>>> import numpy as np
>>> np.set_printoptions(precision=3, suppress=True, linewidth=120, floatmode="fixed")
>>> M = np.loadtxt("arr.csv", delimiter=",")
>>> print(M)
[[ -3.000  -2.000  -1.000   0.000   1.000   2.000   3.000   4.000   5.000   6.000]
 [  7.000   8.000   9.000  10.000  11.000  12.000  13.000  14.000  15.000  16.000]
 [ 17.000  18.000  19.000  20.000  21.000  22.000  23.000  24.000  25.000  26.000]
 [ 27.000  28.000  29.000  30.000  31.000  32.000  33.000  34.000  35.000  36.000]
 [ 37.000  38.000  39.000  40.000  41.000  42.000  43.000  44.000  45.000  46.000]
 [ 47.000  48.000  49.000  50.000  51.000  52.000  53.000  54.000  55.000  56.000]
 [ 57.000  58.000  59.000  60.000  61.000  62.000  63.000  64.000  65.000  66.000]
 [ 67.000  68.000  69.000  70.000  71.000  72.000  73.000  74.000  75.000  76.000]
 [ 77.000  78.000  79.000  80.000  81.000  82.000  83.000  84.000  85.000  86.000]
 [ 87.000  88.000  89.000  90.000  91.000  92.000  93.000  94.000  95.000  96.000]
 [ 97.000  98.000  99.000 100.000 101.000 102.000 103.000 104.000 105.000 106.000]
 [107.000 108.000 109.000 110.000 111.000 112.000 113.000 114.000 115.000 116.000]
 [117.000 118.000 119.000 120.000 121.000 122.000 123.000 124.000 125.000 126.000]
 [127.000 128.000 129.000 130.000 131.000 132.000 133.000 134.000 135.000 136.000]
 [137.000 138.000 139.000 140.000 141.000 142.000 143.000 144.000 145.000 146.000]]
>>> rank = np.linalg.matrix_rank(M)
>>> print(rank)
2
>>> N = np.linalg.svd(M)[2][rank:].T
>>> print([int(np.linalg.matrix_rank(M[:, :j + 1])) for j in range(10)])
[1, 2, 2, 2, 2, 2, 2, 2, 2, 2]
>>> print(np.linalg.matrix_rank(M.T @ M), np.linalg.matrix_rank(M @ M.T))
2 2
>>> print([int(np.linalg.matrix_rank(np.delete(M, i, axis=0))) for i in range(15)])
[2, 2, 2, 2, 2, 2, 2, 2, 2, 2, 2, 2, 2, 2, 2]
>>> J = np.loadtxt("m.csv", delimiter=",")
>>> print(J)
[[ 26.000   0.000  -5.000  -3.000  -3.000]
 [ -5.000  -5.000  -3.000   0.000  -2.000]
 [  4.000  -1.000 -15.000   4.000  -1.000]
 [ -4.000   4.000  -5.000  11.000  -4.000]
 [  4.000  -1.000   0.000  -2.000   5.000]]
>>> other = np.linalg.inv(J)
>>> print(round(float(np.linalg.det(J) * np.linalg.det(other)), 3))
1.0
>>> print(np.linalg.det(J) * other)
[[  2763.000   1335.000  -1877.000   2067.000   3470.000]
 [ -2955.000 -15510.000   5694.000  -4821.000 -10695.000]
 [  1626.000   3396.000  -6623.000   3552.000   3851.000]
 [  2106.000   7200.000  -5621.000  10437.000  11369.000]
 [ -1959.000  -1290.000    392.000   1557.000  12286.000]]
>>> print((np.abs(other) > 1e-9).astype(int))
[[1 1 1 1 1]
 [1 1 1 1 1]
 [1 1 1 1 1]
 [1 1 1 1 1]
 [1 1 1 1 1]]
>>> print(np.round(J @ other, 3) + 0)
[[1.000 0.000 0.000 0.000 0.000]
 [0.000 1.000 0.000 0.000 0.000]
 [0.000 0.000 1.000 0.000 0.000]
 [0.000 0.000 0.000 1.000 0.000]
 [0.000 0.000 0.000 0.000 1.000]]
>>> u, v = J[2], J[1]
>>> print(u @ u)
259.0
>>> print(u @ v)
32.0
>>> pr = (u @ v) / (u @ u) * u
>>> print(np.linalg.matrix_rank(np.outer(u, v)))
1
>>> print(round(np.linalg.norm(u + v) ** 2 + np.linalg.norm(u - v) ** 2, 3))
644.0
>>> print(v - pr)
[-5.494 -4.876 -1.147 -0.494 -1.876]
>>> print((v - pr) @ u)
0.0
>>> print(pr)
[ 0.494 -0.124 -1.853  0.494 -0.124]
>>> A = np.loadtxt("x.csv", delimiter=",")
>>> print(A)
[[-2.000 -3.000  3.000 -2.000 -2.000 -1.000  1.000  1.000 -3.000  0.000  3.000  2.000 -1.000  2.000]
 [ 0.000  2.000 -3.000  2.000 -3.000  0.000 -2.000  1.000  2.000  1.000 -3.000  1.000 -2.000  0.000]
 [ 0.000  0.000  2.000  0.000 -1.000  3.000  3.000  1.000 -1.000 -2.000  2.000  0.000  0.000 -2.000]
 [ 0.000  0.000  0.000  1.000  3.000  1.000  0.000 -2.000  3.000  3.000  1.000  0.000  2.000 -1.000]
 [ 0.000  0.000  0.000  0.000  2.000  1.000  3.000  0.000  3.000 -2.000  0.000 -3.000 -1.000 -3.000]
 [ 0.000  0.000  0.000  0.000  0.000  0.000  1.000 -2.000 -3.000  0.000 -2.000  0.000  2.000  0.000]
 [ 0.000  0.000  0.000  0.000  0.000  0.000 -2.000  0.000  3.000  3.000 -1.000  1.000 -3.000  1.000]
 [ 0.000  0.000  0.000  0.000  0.000  0.000  0.000  3.000  2.000 -1.000  0.000  2.000  3.000 -3.000]
 [ 0.000  0.000  0.000  0.000  0.000  0.000  0.000  0.000  2.000  3.000 -3.000 -2.000 -2.000 -1.000]
 [ 0.000  0.000  0.000  0.000  0.000  0.000  0.000  0.000  0.000 -3.000 -2.000  1.000  0.000  3.000]
 [ 0.000  0.000  0.000  0.000  0.000  0.000  0.000  0.000  0.000  0.000  2.000  0.000 -2.000 -1.000]
 [ 0.000  0.000  0.000  0.000  0.000  0.000  0.000  0.000  0.000  0.000  0.000 -2.000  3.000 -1.000]
 [ 0.000  0.000  0.000  0.000  0.000  0.000  0.000  0.000  0.000  0.000  0.000  0.000  2.000 -2.000]
 [ 0.000  0.000  0.000  0.000  0.000  0.000  0.000  0.000  0.000  0.000  0.000  0.000  0.000  3.000]]
>>> other = A[0, 0] * A[1:] - np.outer(A[1:, 0], A[0])
>>> print(other)
[[ 0.000 -4.000  6.000 -4.000  6.000  0.000  4.000 -2.000 -4.000 -2.000  6.000 -2.000  4.000 -0.000]
 [ 0.000  0.000 -4.000  0.000  2.000 -6.000 -6.000 -2.000  2.000  4.000 -4.000 -0.000  0.000  4.000]
 [ 0.000  0.000 -0.000 -2.000 -6.000 -2.000 -0.000  4.000 -6.000 -6.000 -2.000 -0.000 -4.000  2.000]
 [ 0.000  0.000 -0.000  0.000 -4.000 -2.000 -6.000 -0.000 -6.000  4.000 -0.000  6.000  2.000  6.000]
 [ 0.000  0.000 -0.000  0.000  0.000  0.000 -2.000  4.000  6.000 -0.000  4.000 -0.000 -4.000 -0.000]
 [ 0.000  0.000 -0.000  0.000  0.000  0.000  4.000 -0.000 -6.000 -6.000  2.000 -2.000  6.000 -2.000]
 [ 0.000  0.000 -0.000  0.000  0.000  0.000 -0.000 -6.000 -4.000  2.000 -0.000 -4.000 -6.000  6.000]
 [ 0.000  0.000 -0.000  0.000  0.000  0.000 -0.000 -0.000 -4.000 -6.000  6.000  4.000  4.000  2.000]
 [ 0.000  0.000 -0.000  0.000  0.000  0.000 -0.000 -0.000  0.000  6.000  4.000 -2.000  0.000 -6.000]
 [ 0.000  0.000 -0.000  0.000  0.000  0.000 -0.000 -0.000  0.000 -0.000 -4.000 -0.000  4.000  2.000]
 [ 0.000  0.000 -0.000  0.000  0.000  0.000 -0.000 -0.000  0.000 -0.000 -0.000  4.000 -6.000  2.000]
 [ 0.000  0.000 -0.000  0.000  0.000  0.000 -0.000 -0.000  0.000 -0.000 -0.000 -0.000 -4.000  4.000]
 [ 0.000  0.000 -0.000  0.000  0.000  0.000 -0.000 -0.000  0.000 -0.000 -0.000 -0.000  0.000 -6.000]]
>>> print(np.flatnonzero(~other.round(6).any(axis=1)))
[]
>>> U, sig, VT = np.linalg.svd(other)
>>> evecs = VT[:(sig > 1e-8).sum()]
>>> rng = np.random.default_rng(630)
>>> x = other[3] + -1 * other[4] + rng.integers(2) * np.eye(14)[6]
>>> print(x)
[  0.000   0.000   0.000   0.000  -4.000  -2.000  -4.000  -4.000 -12.000   4.000  -4.000   6.000   6.000   6.000]
>>> print(np.allclose(evecs.T @ evecs @ x, x))
True
>>> print(round(float(np.linalg.norm(x - evecs.T @ evecs @ x)), 3))
0.0
>>> print(np.sort(np.linalg.eigvals(A)))
[-3.000 -2.000 -2.000 -2.000  0.000  1.000  2.000  2.000  2.000  2.000  2.000  2.000  3.000  3.000]
>>> print(np.linalg.matrix_rank(A - A[0, 0] * np.eye(14)))
13
>>> other = A / np.sqrt((A ** 2).mean(axis=1, keepdims=True))
>>> print(np.linalg.norm(other, axis=1))
[3.742 3.742 3.742 3.742 3.742 3.742 3.742 3.742 3.742 3.742 3.742 3.742 3.742 3.742]
>>> print(np.linalg.matrix_rank(other) == np.linalg.matrix_rank(A))
True
>>> K = np.loadtxt("layer7.csv", delimiter=",")
>>> print(K)
[[ -1.000   2.300  -0.300  -0.400  -0.500   0.500   0.200   0.000  -0.300  -1.400   0.100   0.100  -0.400  -0.300
    1.200]
 [  1.500   1.600   0.100  -0.900   2.300   2.100  -1.700   0.300   0.700   0.300  -0.600  -0.300  -0.500   1.500
   -1.000]
 [  0.000   1.000   0.500   1.800  -1.000   0.000  -2.000   0.600  -0.100   0.300   1.500   0.100  -1.900  -1.300
    1.400]
 [  0.300   0.400   0.100  -1.600  -0.500  -1.000   1.700  -0.200  -1.300  -1.000  -0.500  -0.700  -0.400   1.300
    0.800]
 [ -0.100   1.200   0.800   0.700   0.400  -0.200  -1.500   2.400  -1.200   1.400   1.000   1.500  -0.500   0.400
    1.200]
 [  1.400  -1.200  -0.400   0.100  -0.600  -1.000   1.100   0.900   0.000  -0.200  -1.700   0.800   0.400   1.100
    0.600]
 [ -0.300  -1.000   0.600  -0.700  -0.300  -0.800   0.500  -0.500   0.900   1.200  -0.300   1.500  -0.100  -0.100
   -0.100]
 [ -0.200   1.600   1.700  -0.200   0.100  -0.100   1.700  -0.400  -1.100  -1.600  -2.200  -0.800  -1.100   0.300
    0.400]
 [  1.900  -0.100  -0.700  -0.300   1.600  -2.600   0.800   0.500   1.200   1.700  -0.600   1.500  -0.400  -0.200
    0.600]
 [ -0.100  -1.500  -0.300   0.200   0.700  -0.600  -1.200  -0.900   1.000  -0.400  -0.600   0.300   0.300   0.300
   -0.600]
 [  0.900  -0.600   0.000   1.800   0.400   0.900   0.100   1.000  -0.800   0.700  -2.600   0.400   0.900  -0.600
    0.500]
 [ -0.600   0.300  -0.400  -0.400   1.300   0.800   0.300  -0.900  -0.600  -1.500   0.700   0.100   1.100  -0.900
   -1.100]
 [ -1.400  -2.200   0.500   0.900  -1.100   2.000   1.600   0.000   1.100  -1.500   0.300   1.100   2.300  -1.400
   -0.100]
 [  0.800  -0.800   0.200  -0.800   0.900   0.200   0.200  -1.100  -0.700   0.500  -1.300  -0.200   2.300   0.600
    0.300]
 [  1.100   0.700  -0.200   0.200   0.100   0.000   1.100  -0.100   0.400  -0.400  -0.900  -0.100   0.300  -0.400
   -0.700]
 [ -0.200  -0.300  -0.600  -2.200   1.400  -0.500   0.300  -1.600   0.800   0.600   1.600  -0.500   0.000  -1.200
    1.200]
 [  1.800  -0.200   0.100  -1.600   1.600  -1.000   0.700  -1.900   1.300  -1.500  -1.400   0.500  -0.400  -1.300
   -0.400]
 [  1.500  -0.400   0.900   0.000  -0.300   1.100   0.700  -0.200   0.300  -0.100  -0.500   1.100  -1.700  -1.100
   -0.200]
 [ -0.100   0.300   1.300   2.200  -1.000  -0.800  -1.300   0.100   1.600   0.000   0.200   0.300  -0.100  -0.300
    0.100]
 [ -1.200   1.700  -0.100  -1.900   0.700   0.000  -0.400   1.800  -0.300   0.000   0.500   1.100  -0.500  -1.200
   -0.800]
 [ -0.400  -0.900  -0.300   1.300   0.200  -0.600  -1.100  -2.100  -1.300  -1.200   0.000   0.700   0.900   0.900
   -0.100]
 [  0.600   0.400   0.600   2.200   0.800   0.300  -0.100   0.200  -1.200  -0.300  -2.600   0.100   0.900   0.100
    0.000]
 [ -1.900   0.700   0.700   0.000   0.000   0.300   2.900   0.500  -1.400   0.800  -1.300  -0.100   0.800  -0.200
   -0.300]
 [  0.400  -0.600  -2.200  -0.600   1.500  -0.600   0.600  -1.100   1.200  -0.200  -1.000  -0.800   0.500  -1.400
   -0.400]
 [ -0.900   2.100   1.300  -0.700  -0.900  -1.200   0.100  -0.400  -1.600   0.600  -3.400   1.200  -0.100  -0.500
   -0.100]
 [  0.100   0.900   0.300   1.100   1.700  -0.100  -0.200   0.100  -0.800   0.500   0.800   0.500  -0.100  -1.100
   -0.700]
 [ -1.000  -1.500   1.300  -0.100  -0.400   0.800  -0.800  -0.300  -0.500   0.300  -0.100   1.000  -1.500  -1.300
    2.400]
 [ -0.700   1.300   0.200   1.000  -1.200  -0.300  -0.500  -1.300  -0.200   0.000   0.400  -0.500   0.000  -0.300
   -1.200]
 [ -1.100  -0.900   0.200  -1.600  -0.200   0.200  -0.900  -0.500   0.300   0.900  -1.500   1.400  -0.800  -0.700
   -0.700]
 [  0.400   0.600  -2.700  -1.200  -0.700  -0.300   1.800   0.500  -0.600   0.200  -0.400   0.200   0.600  -0.700
    1.500]
 [ -0.900   0.800  -0.800  -0.300   1.200  -0.300  -1.500   0.900  -0.600  -0.600  -0.700   1.200   1.800  -0.700
   -0.500]
 [ -0.200   1.300  -0.100   0.000  -1.100   0.500   2.100  -0.400  -0.700  -1.300   0.400   0.400  -0.400  -1.100
    0.500]
 [ 17.000  13.000   0.000 -15.000 -10.000  12.000  -6.000  -4.000  12.000   3.000   7.000   5.000  -8.000   0.000
    7.000]
 [ -1.000   0.800   1.500  -0.100  -0.600  -0.300  -0.100   0.200  -0.100  -1.200  -0.300   0.700  -0.700  -2.200
    0.300]
 [  2.800   0.600  -0.600  -0.400  -1.500  -0.300   1.000  -0.100   0.300  -0.500   0.100   0.600   0.000   1.400
   -1.900]
 [ -0.300   0.700  -1.200  -0.700  -0.800   1.500  -1.400  -2.000   0.300   2.500  -1.200  -0.700  -3.100  -1.400
   -0.100]]
>>> # row 32 dominates
>>> T = np.stack([K, -3 * K, K[::-1]])
>>> print(np.linalg.matrix_rank(T))
[15 15 15]
>>> Q, r_ = np.linalg.qr(K)
>>> print(Q.shape, r_.shape)
(36, 15) (15, 15)
>>> print(np.trace(Q @ Q.T))
15.0
>>> proj = K @ np.linalg.solve(K.T @ K, K.T)
>>> print(np.allclose(proj @ proj, proj))
True
>>> print(np.round(np.linalg.eigvalsh(proj), 3) + 0)
[0.000 0.000 0.000 0.000 0.000 0.000 0.000 0.000 0.000 0.000 0.000 0.000 0.000 0.000 0.000 0.000 0.000 0.000 0.000
 0.000 0.000 1.000 1.000 1.000 1.000 1.000 1.000 1.000 1.000 1.000 1.000 1.000 1.000 1.000 1.000 1.000]
